>>> import numpy as np
>>> np.set_printoptions(precision=1, suppress=True, linewidth=120, floatmode="fixed")
>>> rnd = lambda a: np.round(a, 1) + 0
>>> m1 = np.array([[0, 0, 0, -1], [0, 0, -3, -2], [0, 0, 0, 3], [0, 0, 0, 0]])
>>> # looks like rank 2
>>> x0 = np.array([5, 2, 4, -6])
>>> h = np.maximum(m1 @ x0, 0)
>>> print(h)
[6 0 0 0]
>>> print(m1.T @ h)
[ 0  0  0 -6]
>>> print(m1 * (h > 1e-9)[:, None])
[[ 0  0  0 -1]
 [ 0  0  0  0]
 [ 0  0  0  0]
 [ 0  0  0  0]]
>>> arr = np.array([[-2, -2, -6, -2, -2, -6],
...     [-6, 6, 2, -6, 6, 2],
...     [-2, 2, -4, -2, 2, -4],
...     [0, 0, 0, -2, -2, -6],
...     [0, 0, 0, -6, 6, 2],
...     [0, 0, 0, -2, 2, -4]])
>>> f = np.array([2, -5, 7, 9, -7, 6])
>>> other = arr + np.outer(f, np.eye(6)[5])
>>> print(np.linalg.matrix_rank(other - arr))
1
>>> other = np.linalg.invert(arr)
Traceback (most recent call last):
  File "<python-input-14>", line 1, in <module>
    other = np.linalg.invert(arr)
            ^^^^^^^^^^^^^^^^
AttributeError: module 'numpy.linalg' has no attribute 'invert'
>>> other = np.linalg.inv(arr)
>>> print((np.abs(other) > 1e-9).astype(int))
[[1 1 1 1 1 1]
 [1 1 1 1 1 1]
 [0 1 1 0 1 1]
 [0 0 0 1 1 1]
 [0 0 0 1 1 1]
 [0 0 0 0 1 1]]
>>> print(rnd(other))
[[-0.2 -0.2  0.3  0.2  0.2 -0.3]
 [-0.2  0.0  0.4  0.2  0.0 -0.4]
 [ 0.0  0.1 -0.2  0.0 -0.1  0.2]
 [ 0.0  0.0  0.0 -0.2 -0.2  0.3]
 [ 0.0  0.0  0.0 -0.2  0.0  0.4]
 [ 0.0  0.0  0.0  0.0  0.1 -0.2]]
>>> print(rnd(np.linalg.cond(arr)))
14.7
>>> print(rnd(np.linalg.det(arr) * np.linalg.det(other)))
1.0
>>> print(rnd(np.linalg.slogdet(arr)[0]))
1.0
>>> print(np.allclose(other, arr.T))
False
